% ipython --no-banner

In [1]: import numpy as np

In [2]: import numpy.linalg as la

In [3]: np.set_printoptions(precision=2, suppress=True, linewidth=120, sign=" ")

In [4]: W0 = np.load("mat.npy")

In [5]: print(W0)
[[ 42 -23   6 -12]
 [-23  33  -5  -7]
 [  6  -5  51  33]
 [-12  -7  33  35]]

In [6]: gram = W0.T @ W0

In [7]: print(np.diag(gram))
[ 2473  1692  3751  2507]

In [8]: print(la.matrix_rank(gram))
3

In [9]: print(la.lstsq(W0[:-1].T, W0[-1])[2])
3

In [10]: print(W0 @ la.pinv(W0) @ W0)
[[ 42. -23.   6. -12.]
 [-23.  33.  -5.  -7.]
 [  6.  -5.  51.  33.]
 [-12.  -7.  33.  35.]]

In [11]: arr = np.load("w.npy")

In [12]: print(arr)
[[-3.  1.  0.]
 [ 0. -3.  1.]
 [ 0.  0. -3.]]

In [13]: w, evecs = la.eig(arr)

In [14]: print(arr @ evecs[:, 0] - w[0] * evecs[:, 0])
[ 0.  0.  0.]

In [15]: print(np.sort(la.eigvals(la.inv(arr))))
[-0.33 -0.33 -0.33]

In [16]: print(w)
[-3. -3. -3.]

In [17]: print(np.prod(w))
-27.0

In [18]: f = np.array([-1, -4])

In [19]: g = np.array([1, 5])

In [20]: mat = f[:, None] + g[None, :]

In [21]: print(mat)
[[ 0  4]
 [-3  1]]

In [22]: x0 = np.array([3, 2, 0])

In [23]: print(arr * x0)
[[-9.  2.  0.]
 [ 0. -6.  0.]
 [ 0.  0. -0.]]

In [24]: print(arr @ x0)
[-7. -6.  0.]

In [25]: print(arr @ np.ones(3))
[-2. -2. -3.]

In [26]: print(la.norm(arr @ x0) <= la.norm(arr, 2) * la.norm(x0) + 1e-9)
True

In [27]: print(np.einsum("ij,j->i", arr, x0))
[-7. -6.  0.]

In [28]: print(arr @ (2 * x0))
[-14. -12.   0.]

In [29]: print((arr * x0).sum(axis=1))
[-7. -6.  0.]

In [30]: print(np.sign((arr @ x0).round(6)))
[-1. -1.  0.]

In [31]: other = mat / la.norm(mat, axis=1, keepdims=True)

In [32]: gram = other @ other.T

In [33]: print(gram[0])
[ 1.    0.32]

In [34]: print(np.argwhere(np.triu(np.abs(gram) > 0.95, 1)))
[]

In [35]: gram = mat.T @ mat

In [36]: print(np.allclose(gram, gram.T))
True

In [37]: print(np.trace(gram), (mat ** 2).sum())
26 26

In [38]: print((mat @ mat.T).shape)
(2, 2)

In [39]: print(la.eigvalsh(gram)[::-1])
[ 18.   8.]

In [40]: print(gram)
[[ 9 -3]
 [-3 17]]

In [41]: print(la.svd(mat, compute_uv=False) ** 2)
[ 18.   8.]

In [42]: feats = np.loadtxt("x.csv", delimiter=",")

In [43]: print(feats)
[[-21.56  20.98   2.43]
 [-14.26  13.12   0.28]
 [-11.92  10.74  -0.25]
 [ -8.09   7.01  -0.89]
 [ -6.92   5.93  -1.01]
 [ -6.63   5.66  -1.03]
 [ -0.49   0.45  -0.28]
 [  0.03  -0.03   0.02]
 [  0.35  -0.38   0.26]
 [  0.57  -0.71   0.48]
 [  0.61  -0.78   0.52]
 [  0.62  -0.8    0.53]
 [  0.98  -2.38   1.07]
 [  0.99  -2.68   1.09]
 [  0.99  -2.71   1.09]
 [  1.    -2.95   1.09]
 [  1.    -3.88   1.02]]

In [44]: Xs = feats - feats.mean(axis=0)

In [45]: U, s, vt = la.svd(Xs, full_matrices=False)

In [46]: print(np.round(Xs.mean(axis=0), 2) + 0)
[ 0.  0.  0.]

In [47]: print(np.searchsorted(np.cumsum(s ** 2) / (s ** 2).sum(), 0.9) + 1)
1

In [48]: print(np.round(s ** 2 / (s ** 2).sum(), 2) + 0)
[ 0.99  0.01  0.  ]

In [49]: idx = feats[:, 0] > np.median(feats[:, 0])

In [50]: f = feats[idx].mean(axis=0) - feats[~idx].mean(axis=0)

In [51]: print(np.argsort(-np.abs(f).round(6), kind="stable"))
[ 1  0  2]

In [52]: print(((feats - feats.mean(axis=0)) @ f > 0).astype(int))
[ 0  0  0  0  0  0  1  1  1  1  1  1  1  1  1  1  1]

In [53]: print(idx.astype(int))
[ 0  0  0  0  0  0  0  0  0  1  1  1  1  1  1  1  1]

In [54]: F = np.load("out15.npy")

In [55]: print(F)
[[-14.19  12.27  30.09  26.37]
 [ -9.57   2.1   11.33   8.26]
 [-11.6   -4.25  12.5    7.25]
 [ -4.69   7.42  14.6   14.92]
 [ 24.44  -8.71 -20.43 -17.98]
 [  7.91  -6.07 -19.52 -17.47]
 [-21.14  -2.85  29.47  25.51]
 [  2.44  -0.07  -8.47  -5.68]
 [ 12.52   1.96  -7.47  -5.9 ]
 [  0.87   7.93   0.96   2.09]
 [-12.43  -5.14   4.09   0.55]
 [-14.03  -4.66   3.56   6.3 ]
 [ 12.72  -4.43   2.91  -0.85]
 [ 10.23  -3.73 -10.11  -9.39]
 [  3.45  -2.66   4.59   2.61]
 [ 15.71  -8.7  -16.41 -13.96]
 [ 11.83  11.66  -6.32  -4.73]
 [  2.78  -5.79 -19.86 -13.19]
 [ 12.52   1.03 -20.54 -15.14]
 [  0.84  -8.34 -17.75 -12.62]
 [ 11.5    9.34   5.15   1.22]
 [ -1.38   3.19 -12.96  -9.4 ]
 [-11.23   4.54   9.86   5.71]
 [ 12.87   2.62 -26.67 -19.59]
 [-15.61  -4.09  -6.26  -3.08]
 [-15.98   3.16   0.92   6.49]]

In [56]: idx = F[:, 3] > np.median(F[:, 3])

In [57]: f = F[idx].mean(axis=0) - F[~idx].mean(axis=0)

In [58]: print(np.argsort(-np.abs(f).round(6), kind="stable"))
[ 2  3  0  1]

In [59]: print(f)
[-14.11   3.68  24.83  19.58]

In [60]: print(((F - F.mean(axis=0)) @ f > 0).astype(int))
[ 1  1  1  1  0  0  1  0  0  1  1  1  0  0  1  0  0  0  0  0  1  0  1  0  1  1]

In [61]: cent = F[[25, 2]].astype(float)

In [62]: for _ in range(7):
    ...:     idx = la.norm(F[:, None] - cent, axis=-1).argmin(axis=1)
    ...:     cent = np.array([F[idx == j].mean(axis=0) for j in range(2)])
    ...: 

In [63]: print(idx)
[ 1  1  1  1  0  0  1  0  0  1  1  1  0  0  1  0  0  0  0  0  1  0  1  0  1  1]

In [64]: print(cent)
[[  9.65  -1.95 -14.12 -11.22]
 [ -8.82   1.78   9.3    8.02]]

In [65]: d = la.norm(F[:, None] - F[None], axis=-1)

In [66]: print(d.mean(axis=1).argmax())
6

In [67]: print(la.matrix_rank(d ** 2))
6

In [68]: print(d[:5, :5])
[[  0.    28.37  30.9   22.02  80.32]
 [ 28.37   0.     6.84  10.35  54.5 ]
 [ 30.9    6.84   0.    15.72  55.13]
 [ 22.02  10.35  15.72   0.    58.47]
 [ 80.32  54.5   55.13  58.47   0.  ]]

In [69]: print(np.flatnonzero(d[2] < d.mean() / 2))
[  1   2  10  11  22]

In [70]: print((d + 1e9 * np.eye(26)).round(6).argmin(axis=1))
[  6  22   1   1  15  17   0  21  13  14  11  10  14   8  12   5   8  19  23  17   9   7   1  18  10  11]

In [71]: print(d.shape)
(26, 26)

In [72]: print(np.unravel_index(d.round(6).argmax(), d.shape))
(np.int64(4), np.int64(6))

In [73]: rng = np.random.default_rng(11101)

In [74]: other = F + rng.integers(-2, 3, (26, 3)) @ rng.integers(-2, 3, (3, 4))

In [75]: print(other)
[[-18.19  17.27  36.09  29.37]
 [ -7.57  -1.9    3.33   4.26]
 [-17.6   -1.25  10.5    6.25]
 [ -9.69   8.42  16.6   15.92]
 [ 32.44 -12.71 -20.43 -17.98]
 [  7.91  -9.07 -29.52 -22.47]
 [-19.14  -3.85  27.47  24.51]
 [  8.44  -3.07  -6.47  -4.68]
 [ 17.52  -2.04  -7.47  -5.9 ]
 [ -3.13   6.93  -5.04  -0.91]
 [-16.43  -6.14  -5.91  -4.45]
 [-20.03  -4.66   3.56   6.3 ]
 [  6.72  -4.43  -5.09  -4.85]
 [ 14.23  -2.73  -0.11  -4.39]
 [  5.45  -0.66   8.59   4.61]
 [ 15.71  -8.7  -12.41 -11.96]
 [ 16.83   7.66 -10.32  -6.73]
 [  9.78  -7.79 -15.86 -11.19]
 [  5.52   3.03 -20.54 -15.14]
 [ -2.16  -5.34 -15.75 -11.62]
 [ 12.5    7.34   5.15   1.22]
 [  0.62  -0.81 -16.96 -11.4 ]
 [-13.23   5.54   7.86   4.71]
 [ 15.87   2.62 -18.67 -15.59]
 [ -8.61  -6.09  -6.26  -3.08]
 [-16.98   5.16   8.92  10.49]]

In [76]: print(la.matrix_rank(other - F, tol=1e-8))
3

In [77]: print(np.round(la.svd(other - F, compute_uv=False), 2) + 0)
[ 31.45  24.55   5.29   0.  ]

In [78]: E, _ = la.qr(np.array([[0.1, 1.2, 1.0, 0.3],
    ...:     [2.3, -0.4, 0.3, 0.0],
    ...:     [0.8, -0.7, 0.0, 0.9],
    ...:     [-1.2, 1.1, -1.8, 0.0]]))

In [79]: print(E)
[[-0.04  0.81  0.49 -0.32]
 [-0.85  0.29 -0.37  0.26]
 [-0.29 -0.27 -0.16 -0.9 ]
 [ 0.44  0.44 -0.77 -0.13]]

In [80]: # orthonormal columns

In [81]: x0 = np.array([2, 1, 1, 0])

In [82]: y = E @ x0

In [83]: print(y)
[ 1.23 -1.78 -1.02  0.55]

In [84]: print(la.solve(E.T, E[3]))
[ 0. -0. -0.  1.]

In [85]: print(np.round(la.solve(E, y), 2) + 0)
[ 2.  1.  1.  0.]

In [86]: print(np.round(la.solve(E, 2 * y), 2) + 0)
[ 4.  2.  2.  0.]

In [87]: print(np.round(la.solve(E, y + E[:, 2]), 2) + 0)
[ 2.  1.  2.  0.]

In [88]: gram = np.cov(F, rowvar=False)

In [89]: print(gram)
[[ 152.87   -9.3  -128.72 -113.72]
 [  -9.3    38.86   37.79   33.34]
 [-128.72   37.79  227.68  182.65]
 [-113.72   33.34  182.65  151.83]]

In [90]: print(la.eigvalsh(gram)[::-1])
[ 474.84   67.52   26.77    2.12]

In [91]: print(np.argwhere(np.triu(np.abs(np.corrcoef(F.T)) > 0.8, 1)))
[[ 2  3]]

In [92]: print(F.std(axis=0))
[ 12.12   6.11  14.8   12.08]

In [93]: print(np.argsort(-F.std(axis=0).round(6), kind="stable"))
[ 2  0  3  1]

In [94]: J = np.load("layer5.npy")

In [95]: print(J)
[[-4 -2 -1  2]
 [-4  8 -6 -8]
 [ 4 -8  6  8]
 [ 2 -6  4  6]
 [-6  8 -7 -8]]

In [96]: x0 = np.array([3, -3, 1, -1])

In [97]: print(J @ x0)
[ -9 -34  34  22 -41]

In [98]: print(np.sign((J @ x0).round(6)))
[-1 -1  1  1 -1]

In [99]: print(J @ (2 * x0))
[-18 -68  68  44 -82]

In [100]: print(J @ np.eye(4)[2])
[-1. -6.  6.  4. -7.]

In [101]: print(J @ np.ones(4))
[ -5. -10.  10.   6. -13.]

In [102]: s = 5 * 0.5 ** np.arange(3)

In [103]: M = rng.normal(size=(14, 3)) * rng.permutation(s)

In [104]: print(M)
[[ 1.9  -0.35  4.8 ]
 [-0.31 -0.49  1.21]
 [ 0.47 -3.95  2.09]
 [-0.87 -2.1   3.08]
 [ 0.15 -4.17  3.72]
 [-0.34 -4.02  1.35]
 [-1.67 -1.69  5.83]
 [ 0.45 -0.78  1.46]
 [-2.52 -2.92  6.86]
 [ 2.73  2.12  4.9 ]
 [ 0.91 -1.44 -0.17]
 [ 0.14  0.53  8.3 ]
 [-1.86  0.45  5.11]
 [-1.67  0.74  3.02]]

In [105]: gram = np.cov(M, rowvar=False)

In [106]: print(np.median(M, axis=0))
[-0.09 -1.11  3.4 ]

In [107]: print(round(float(np.corrcoef(M[:, 1], M[:, 0])[0, 1]), 2))
0.25

In [108]: print(gram.shape)
(3, 3)

In [109]: print(np.corrcoef(M.T))
[[ 1.    0.25 -0.22]
 [ 0.25  1.    0.28]
 [-0.22  0.28  1.  ]]

In [110]: print(np.polyfit(M[:, 1], M[:, 0], 1))
[ 0.19  0.06]

In [111]: print(la.eigvalsh(gram)[::-1])
[ 6.51  3.79  1.55]

In [112]: other = M / np.sqrt((M ** 2).mean(axis=1, keepdims=True))

In [113]: print(other[3])
[-0.39 -0.95  1.39]

In [114]: print(la.matrix_rank(other) == la.matrix_rank(M))
True
